$ python3 -q
>>> import numpy as np
>>> from numpy import linalg as LA
>>> np.set_printoptions(precision=2, suppress=True, linewidth=160)
>>> F = np.array([[0, 0, 0, 0, 1],
...     [0, 0, 0, 1, 0],
...     [0, 0, 0, 0, 0],
...     [0, 1, 0, 0, 0],
...     [1, 0, 0, 0, 0]])
>>> print(F)
[[0 0 0 0 1]
 [0 0 0 1 0]
 [0 0 0 0 0]
 [0 1 0 0 0]
 [1 0 0 0 0]]
>>> # splits into 3 blocks
>>> rng = np.random.default_rng(91)
>>> z = rng.permutation(5)
>>> z
array([3, 0, 1, 4, 2])
>>> A2 = F[z][:, z]
>>> np.trace(A2)
np.int64(0)
>>> A2
array([[0, 0, 1, 0, 0],
       [0, 0, 0, 1, 0],
       [1, 0, 0, 0, 0],
       [0, 1, 0, 0, 0],
       [0, 0, 0, 0, 0]])
>>> np.diag(A2)
array([0, 0, 0, 0, 0])
>>> np.allclose(F[:-1].T @ LA.lstsq(F[:-1].T, F[-1])[0], F[-1])
False
>>> np.unique(F.round(6), axis=0).shape
(5, 5)
>>> np.abs(np.diag(LA.qr(F)[1])) > 1e-9
array([ True,  True, False,  True,  True])
>>> np.einsum("ij,ji->", F, F)
np.int64(4)
>>> round(LA.det(2 * F), 2), round(LA.det(F), 2)
(np.float64(0.0), np.float64(0.0))
>>> round(float(LA.det(F.T)), 2)
0.0
>>> round(LA.det(F[::-1]), 2)
np.float64(0.0)
>>> np.poly(F)
array([ 1.,  0., -2.,  0.,  1.,  0.])
>>> vec = np.array([1, 0, 2, 1, -1])
>>> F @ np.ones(5)
array([1., 1., 0., 1., 1.])
>>> print(np.sign((F @ vec).round(6)))
[-1  1  0  0  1]
>>> basis = np.sign(np.array([[-2, 1, 0, 4], [2, 1, -2, 2], [-3, -2, 4, 3], [2, 2, 3, 1]]))
>>> A2 = (np.tril(basis, -1) + np.eye(4)) @ (np.triu(basis, 1) + np.eye(4))
>>> evals = np.array([-1, -2, -2, 2])
>>> X = np.rint(A2 * evals @ LA.inv(A2)) + 0
>>> X
array([[  0., -12.,  -6.,   5.],
       [  2., -22., -10.,   9.],
       [ -2.,  12.,   4.,  -5.],
       [  2., -36., -18.,  15.]])
>>> evals, evecs = LA.eig(X)
>>> np.sort(LA.eigvals(X.T))
array([-2., -2., -1.,  2.])
>>> np.round(np.prod(evals), 2)
np.float64(-8.0)
>>> np.sort(LA.eigvals(LA.inv(X)))
array([-1. , -0.5, -0.5,  0.5])
>>> np.round(X @ evecs[:, 0] - evals[0] * evecs[:, 0], 2) + 0
array([0., 0., 0., 0.])
>>> w1 = np.array([[-3, -6, -3], [7, 9, 9], [-9, 0, -9], [-9, -3, -9]])
>>> coef = np.array([2, 5, 2])
>>> H = np.maximum(X @ w1 + coef, 0)
>>> LA.matrix_rank(H)
np.int64(1)
>>> print((H > 0).astype(int))
[[0 0 0]
 [0 0 0]
 [1 1 1]
 [0 0 0]]
>>> print(H)
[[  0.   0.   0.]
 [  0.   0.   0.]
 [101. 140. 125.]
 [  0.   0.   0.]]
>>> basis = np.array([[0, 1, 2], [2, 2, 2], [0, 3, 3]])
>>> w1 @ basis
array([[-12, -24, -27],
       [ 18,  52,  59],
       [  0, -36, -45],
       [ -6, -42, -51]])
>>> H @ basis
array([[  0.,   0.,   0.],
       [  0.,   0.,   0.],
       [280., 756., 857.],
       [  0.,   0.,   0.]])
>>> vec = np.array([9, 8, -2, 2])
>>> X @ np.eye(4)[2]
array([ -6., -10.,   4., -18.])
>>> X * vec
array([[   0.,  -96.,   12.,   10.],
       [  18., -176.,   20.,   18.],
       [ -18.,   96.,   -8.,  -10.],
       [  18., -288.,   36.,   30.]])
>>> print(X @ np.ones(4))
[-13. -21.   9. -37.]
>>> print(np.einsum("ij,j->i", X, vec))
[ -74. -120.   60. -204.]
>>> LA.norm(X, axis=1)
array([14.32, 25.87, 13.75, 43.  ])
>>> print(round(LA.norm(X[1] - X[3]), 2))
17.2
>>> M = np.array([[3, 0, 0, 0, 0, 0, 0],
...     [0, -3, 0, 0, 0, 0, 0],
...     [-2, 3, -2, 0, 0, 0, 0],
...     [-2, 0, 3, -3, 0, 0, 0],
...     [-1, 3, -3, -1, 2, 0, 0],
...     [-3, 1, 0, -1, 1, 2, 0],
...     [-2, 1, 0, 2, 3, -2, -3]])
>>> # triangular
>>> z = rng.permutation(7)
>>> print(z)
[4 1 3 6 0 2 5]
>>> A2 = M[z][:, z]
>>> np.sort(np.abs(LA.eigvals(A2)))
array([2., 2., 2., 3., 3., 3., 3.])
>>> np.diag(A2)
array([ 2, -3, -3, -3,  3, -2,  2])
>>> round(float(LA.det(A2)), 2), round(float(LA.det(M[z])), 2)
(648.0, 648.0)
>>> U, s, vt = LA.svd(F, full_matrices=False)
>>> print(s / s[0])
[1. 1. 1. 1. 0.]
>>> vt @ vt.T
array([[1., 0., 0., 0., 0.],
       [0., 1., 0., 0., 0.],
       [0., 0., 1., 0., 0.],
       [0., 0., 0., 1., 0.],
       [0., 0., 0., 0., 1.]])
>>> np.allclose(U * s @ vt, F)
True
>>> (M - M.T) / 2
array([[ 0. ,  0. ,  1. ,  1. ,  0.5,  1.5,  1. ],
       [ 0. ,  0. , -1.5,  0. , -1.5, -0.5, -0.5],
       [-1. ,  1.5,  0. , -1.5,  1.5,  0. ,  0. ],
       [-1. ,  0. ,  1.5,  0. ,  0.5,  0.5, -1. ],
       [-0.5,  1.5, -1.5, -0.5,  0. , -0.5, -1.5],
       [-1.5,  0.5,  0. , -0.5,  0.5,  0. ,  1. ],
       [-1. ,  0.5,  0. ,  1. ,  1.5, -1. ,  0. ]])
>>> round(float(np.abs(LA.eigvals(M)).max()), 2)
3.0
>>> round(float(LA.det(M)), 2)
648.0
>>> A2 = np.array([[3, 6, 3], [4, 6, 5], [8, 3, 5]])
>>> basis = np.array([[2, 1], [3, 3]])
>>> mat = np.block([[A2, np.array([[0, -2], [0, -2], [-2, -3]])], [np.zeros((2, 3)), basis]])
>>> print(mat)
[[ 3.  6.  3.  0. -2.]
 [ 4.  6.  5.  0. -2.]
 [ 8.  3.  5. -2. -3.]
 [ 0.  0.  0.  2.  1.]
 [ 0.  0.  0.  3.  3.]]
>>> P = np.triu(np.array([[2, 3, 3, 0, 0],
...     [2, 3, 0, 2, 1],
...     [3, 1, 1, 3, 2],
...     [0, 1, 2, 0, 3],
...     [0, 1, 1, 0, 3]]), 1) + np.eye(5)
>>> A2 = P @ mat @ LA.inv(P)
>>> A2
array([[   39.,   -84.,   -84.,   414., -1007.],
       [    4.,    -6.,    -7.,    40.,   -97.],
       [    8.,   -21.,   -19.,   109.,  -262.],
       [    0.,     0.,     0.,    11.,   -23.],
       [    0.,     0.,     0.,     3.,    -6.]])
>>> np.poly(A2)
array([   1.,  -19.,   73.,  -99.,  285., -171.])
>>> np.round(LA.det(A2), 2)
np.float64(171.0)
>>> LA.matrix_rank(A2, rtol=0.1)
np.int64(1)
>>> [round(float(x), 2) for x in LA.svd(A2, compute_uv=False)[:3]]
[1137.65, 5.11, 2.05]
>>> round(LA.norm(A2, 2) / LA.norm(A2), 2)
np.float64(1.0)
>>> LA.cond(A2) > 100
np.True_
>>> m1 = np.load("sample18.npy")
>>> print(m1)
[[  2.27  -2.82   0.27]
 [  2.44  -2.86   0.44]
 [  1.51  -2.63  -0.49]
 [  3.51  -3.13   1.51]
 [ -3.67  -1.33  -5.67]
 [-14.5    1.38 -16.5 ]
 [ 12.4   -5.35  10.4 ]
 [ -2.87  -1.53  -4.87]
 [  1.43  -2.61  -0.57]
 [  5.57  -3.64   3.57]
 [ -2.36  -1.66  -4.36]
 [  5.09  -3.52   3.09]
 [ -2.65  -1.59  -4.65]
 [-12.06   0.77 -14.06]
 [ -5.3   -0.93  -7.3 ]
 [ -0.88  -2.03  -2.88]
 [ -4.45  -1.14  -6.45]
 [  0.33  -2.33  -1.67]
 [-13.54   1.14 -15.54]
 [  5.05  -3.51   3.05]
 [  2.53  -2.88   0.53]
 [  8.62  -4.4    6.62]
 [-10.46   0.37 -12.46]]
>>> vec = np.array([1, 4, 4])
>>> m1 @ np.eye(3)[2]
array([  0.27,   0.44,  -0.49,   1.51,  -5.67, -16.5 ,  10.4 ,  -4.87,  -0.57,   3.57,  -4.36,   3.09,  -4.65, -14.06,  -7.3 ,  -2.88,  -6.45,  -1.67, -15.54,
         3.05,   0.53,   6.62, -12.46])
>>> np.sign((m1 @ vec).round(6))
array([-1., -1., -1., -1., -1., -1.,  1., -1., -1.,  1., -1.,  1., -1., -1., -1., -1., -1., -1., -1.,  1., -1.,  1., -1.])
>>> A2 = np.array([[0, 1], [-4, 4], [3, -3]])
>>> np.vstack([m1, A2.T]).shape
(25, 3)
>>> print(LA.matrix_rank(m1 @ A2))
2
>>> z = m1[:, 0] > np.median(m1[:, 0])
>>> u = m1[z].mean(axis=0) - m1[~z].mean(axis=0)
>>> z.astype(int)
array([1, 1, 1, 1, 0, 0, 1, 0, 1, 1, 0, 1, 0, 0, 0, 0, 0, 0, 0, 1, 1, 1, 0])
>>> ((m1 - m1.mean(axis=0)) @ u > 0).astype(int)
array([1, 1, 1, 1, 0, 0, 1, 0, 1, 1, 0, 1, 0, 0, 0, 1, 0, 1, 0, 1, 1, 1, 0])
>>> round(float((((m1 - m1.mean(axis=0)) @ u > 0) == z).mean()), 2)
0.91
>>> u, r1 = m1[21], m1[19]
>>> np.round(u @ u, 2)
np.float64(137.38)
>>> round(float(u @ r1), 2)
79.1
>>> p = (u @ r1) / (u @ u) * u
>>> print(r1 - p)
[ 0.09 -0.98 -0.76]
>>> np.round(LA.norm(u + r1) ** 2 + LA.norm(u - r1) ** 2, 2)
np.float64(368.93)
>>> arr = np.load("m.npy")
>>> print(arr)
[[ 8.  0.  0.  0.  0.  0.]
 [-4. -1.  0.  0.  0.  0.]
 [ 0.  0.  4.  8.  9.  3.]
 [ 0.  0.  9.  8.  4.  7.]
 [ 0.  0.  2.  0.  1.  0.]
 [ 0.  0.  7.  7.  4.  9.]]
>>> vec = np.array([0, 6, 8, 8, 8, 0])
>>> target = arr @ vec
>>> target
array([  0.,  -6., 168., 168.,  24., 144.])
>>> LA.solve(arr, arr[:, 1])
array([0., 1., 0., 0., 0., 0.])
>>> print(np.round(LA.solve(arr.T, arr[3]), 2) + 0)
[0. 0. 0. 1. 0. 0.]
>>> np.round(LA.solve(arr, -3 * target), 2) + 0
array([  0., -18., -24., -24., -24.,   0.])
>>> print(np.sort(LA.eigvals(arr).real))
[-4.17 -1.    1.21  3.77  8.   21.19]
>>> arr @ arr
array([[ 64.,   0.,   0.,   0.,   0.,   0.],
       [-28.,   1.,   0.,   0.,   0.,   0.],
       [  0.,   0., 127., 117.,  89.,  95.],
       [  0.,   0., 165., 185., 145., 146.],
       [  0.,   0.,  10.,  16.,  19.,   6.],
       [  0.,   0., 162., 175., 131., 151.]])
>>> round(LA.det(arr), 2)
np.float64(3240.0)
>>> np.trace(mat)
np.float64(19.0)
>>> np.allclose(mat @ mat.T, mat.T @ mat)
False
>>> mat @ mat
array([[ 57.,  63.,  54., -12., -33.],
       [ 76.,  75.,  67., -16., -41.],
       [ 76.,  81.,  64., -23., -48.],
       [  0.,   0.,   0.,   7.,   5.],
       [  0.,   0.,   0.,  15.,  12.]])
>>> np.sort(np.abs(LA.eigvals(mat)))
array([ 0.7 ,  2.  ,  2.  ,  4.3 , 14.28])
>>> blk = np.stack([arr, 3 * arr, arr[::-1]])
>>> LA.norm(blk, axis=(1, 2))
array([25.71, 77.13, 25.71])
>>> Q, Rm = LA.qr(arr)
>>> np.abs(np.diag(Rm))
array([ 8.94,  0.89, 12.25,  4.58,  2.7 ,  2.67])
>>> np.round(abs(Rm[0, 0]), 2), round(LA.norm(arr[:, 0]), 2)
(np.float64(8.94), np.float64(8.94))
>>> np.round(np.trace(Q @ Q.T), 2)
np.float64(6.0)
>>> A = np.load("w.npy")
>>> A
array([[-0.39,  0.5 ,  0.77],
       [-0.65, -0.74,  0.15],
       [ 0.65, -0.44,  0.62]])
>>> P = np.triu(np.array([[3, 8, 4], [1, 2, 1], [4, 1, 2]]), 1) + np.eye(3)
>>> A2 = P @ A @ LA.inv(P)
>>> round(LA.det(A2), 2)
np.float64(1.0)
>>> A2
array([[-2.99, 16.74, -0.29],
       [ 0.  , -1.19,  1.96],
       [ 0.65, -5.65,  3.66]])
>>> print(np.poly(A2))
[ 1.    0.52 -0.52 -1.  ]
>>> print(np.round(np.trace(A2), 2), round(np.trace(A), 2))
-0.52 -0.52
>>> A2 @ A2
array([[  8.78, -68.34,  32.57],
       [  1.27,  -9.65,   4.85],
       [  0.44,  -3.1 ,   2.17]])
>>> round(float(np.trace(A2)), 2)
-0.52
>>> (A2 - A2.T) / 2
array([[ 0.  ,  8.37, -0.47],
       [-8.37,  0.  ,  3.8 ],
       [ 0.47, -3.8 ,  0.  ]])
>>> LA.matrix_power(A2, 3)
array([[ -5.08,  43.95, -16.98],
       [ -0.66,   5.37,  -1.49],
       [  0.11,  -1.32,   1.77]])
>>> feats = np.load("layer11.npy")
>>> print(feats)
[[-12.04 -12.66   9.73]
 [ -7.35  18.51   1.86]
 [ 17.68   9.28  -1.12]
 [-15.68   7.    10.26]
 [ 16.84   8.21   7.  ]
 [  4.3    8.14  17.76]
 [-14.61  13.66  -0.33]
 [-10.6   14.55   8.72]
 [ -6.92 -18.51   3.07]
 [ 16.1   11.12  -4.17]
 [  2.15  17.02  10.28]
 [ 19.05   0.74   6.05]]
>>> z = feats[:, 1] > np.median(feats[:, 1])
>>> u = feats[z].mean(axis=0) - feats[~z].mean(axis=0)
>>> ((feats - feats.mean(axis=0)) @ u > 0).astype(int)
array([0, 1, 1, 0, 1, 0, 1, 1, 0, 1, 1, 0])
